$ python3 -q
>>> import numpy as np
>>> np.set_printoptions(precision=2, suppress=True, linewidth=140)
>>> rnd = lambda a: np.round(a, 2) + 0
>>> Y = np.array([[2, -4], [-1, -1]])
>>> W2 = np.array([[0, 1], [2, -3]])
>>> X = np.kron(Y, W2)
>>> print(X)
[[ 0  2  0 -4]
 [ 4 -6 -8 12]
 [ 0 -1  0 -1]
 [-2  3 -2  3]]
>>> # row 1 dominates
>>> w, evecs = np.linalg.eig(X)
>>> print(rnd(np.sort(np.linalg.eigvals(np.linalg.inv(X)))))
[-0.89 -0.09  0.14  0.59]
>>> print(rnd(np.sort(np.linalg.eigvals(X.T))))
[-10.68  -1.12   1.68   7.12]
>>> proj = np.triu(np.array([[0, 1, 3, 3], [1, 3, 2, 0], [1, 3, 0, 0], [1, 3, 0, 3]]), 1) + np.eye(4)
>>> Y = proj @ X @ np.linalg.inv(proj)
>>> print(rnd(np.poly(Y)))
[  1.   3. -80.  36. 144.]
>>> print(np.trace(Y), np.trace(X))
-3.0 -3
>>> print(Y)
[[ -2.   4. -16.  20.]
 [  4. -12.   4.  -2.]
 [  0.  -1.   2.  -1.]
 [ -2.   5.  -6.   9.]]
>>> print(rnd(np.linalg.det(Y)))
144.0
>>> print(rnd(np.linalg.det(X)))
144.0
>>> print(np.trace(X))
-3
>>> print((X - X.T) / 2)
[[ 0.  -1.   0.  -1. ]
 [ 1.   0.  -3.5  4.5]
 [ 0.   3.5  0.   0.5]
 [ 1.  -4.5 -0.5  0. ]]
>>> print(rnd(np.abs(np.linalg.eigvals(X)).max()))
10.68
>>> print(np.allclose(X @ X.T, X.T @ X))
False
>>> print(rnd(np.sort(np.abs(np.linalg.eigvals(X)))))
[ 1.12  1.68  7.12 10.68]
>>> print(np.allclose(X, X.T))
False
>>> print((X + X.T) / 2)
[[ 0.   3.   0.  -3. ]
 [ 3.  -6.  -4.5  7.5]
 [ 0.  -4.5  0.  -1.5]
 [-3.   7.5 -1.5  3. ]]
